$ ipython --no-banner

In [1]: import numpy as np

In [2]: np.set_printoptions(suppress=True, linewidth=120)

In [3]: basis = np.sign(np.array([[8, 6, 3, 3], [8, 1, 9, 3], [7, 9, 7, 4], [4, 0, 8, 8]]))

In [4]: M2 = (np.tril(basis, -1) + np.eye(4)) @ (np.triu(basis, 1) + np.eye(4))

In [5]: evals = np.array([3, 2, -2, -1])

In [6]: mat = np.rint(M2 * evals @ np.linalg.inv(M2)) + 0

In [7]: mat
Out[7]: 
array([[  3.,   4.,  -5.,   1.],
       [  0.,  11., -10.,   2.],
       [ -1.,  14., -13.,   3.],
       [  3.,   6.,  -7.,   1.]])

In [8]: np.round(np.linalg.norm(mat, 2) / np.linalg.norm(mat), 3)
Out[8]: np.float64(0.987)

In [9]: np.argsort(-np.linalg.norm(mat, axis=0).round(6), kind="stable")[:3]
Out[9]: array([1, 2, 0])

In [10]: round(np.log10(np.linalg.cond(mat)))
Out[10]: 2

In [11]: np.linalg.matrix_rank(mat, rtol=0.1)
Out[11]: np.int64(2)

In [12]: [round(float(x), 3) for x in np.linalg.svd(mat, compute_uv=False)[:3]]
Out[12]: [26.947, 4.431, 0.418]

In [13]: u = np.array([1, 3, 2, 1])

In [14]: M2 = mat + np.outer(u, np.eye(4)[2])

In [15]: M2
Out[15]: 
array([[  3.,   4.,  -4.,   1.],
       [  0.,  11.,  -7.,   2.],
       [ -1.,  14., -11.,   3.],
       [  3.,   6.,  -6.,   1.]])

In [16]: evals, V = np.linalg.eig(mat)

In [17]: np.round(np.sort(np.linalg.eigvals(mat.T)), 3)
Out[17]: array([-2., -1.,  2.,  3.])

In [18]: evals.round(3)
Out[18]: array([ 3.,  2., -2., -1.])

In [19]: np.round(np.prod(evals), 3)
Out[19]: np.float64(12.0)

In [20]: np.round(np.sort(np.linalg.eigvals(np.linalg.inv(mat))), 3)
Out[20]: array([-1.   , -0.5  ,  0.333,  0.5  ])

In [21]: np.round(mat @ V[:, 0] - evals[0] * V[:, 0], 3) + 0
Out[21]: array([0., 0., 0., 0.])

In [22]: Q = mat.astype(float).copy()

In [23]: for j in range(4):
    ...:     Q[:, j] -= Q[:, :j] @ (Q[:, :j].T @ Q[:, j])
    ...:     Q[:, j] /= np.linalg.norm(Q[:, j])
    ...: 

In [24]: np.round(Q.T @ mat, 3) + 0
Out[24]: 
array([[  4.359,   3.671,  -5.277,   0.688],
       [  0.   ,  18.855, -17.747,   3.791],
       [  0.   ,   0.   ,   0.439,  -0.217],
       [  0.   ,   0.   ,   0.   ,   0.332]])

In [25]: np.round(Q.T @ Q, 3) + 0
Out[25]: 
array([[1., 0., 0., 0.],
       [0., 1., 0., 0.],
       [0., 0., 1., 0.],
       [0., 0., 0., 1.]])

In [26]: F = np.load("x.npy")

In [27]: F
Out[27]: 
array([[ 3,  2,  1,  2,  0, -3],
       [ 0, -2, -1, -1,  3,  0],
       [ 0,  0,  0,  3, -1, -2],
       [ 0,  0,  0,  0, -1,  0],
       [ 0,  0,  0,  0,  3,  3],
       [ 0,  0,  0,  0,  0, -2]])

In [28]: np.unique(F.round(6), axis=0).shape
Out[28]: (6, 6)

In [29]: np.allclose(F[:-1].T @ np.linalg.lstsq(F[:-1].T, F[-1])[0], F[-1])
Out[29]: True

In [30]: np.round(F @ np.linalg.pinv(F) @ F, 3) + 0
Out[30]: 
array([[ 3.,  2.,  1.,  2.,  0., -3.],
       [ 0., -2., -1., -1.,  3.,  0.],
       [ 0.,  0.,  0.,  3., -1., -2.],
       [ 0.,  0.,  0.,  0., -1.,  0.],
       [ 0.,  0.,  0.,  0.,  3.,  3.],
       [ 0.,  0.,  0.,  0.,  0., -2.]])

In [31]: np.linalg.lstsq(F[:-1].T, F[-1])[2]
Out[31]: np.int32(5)
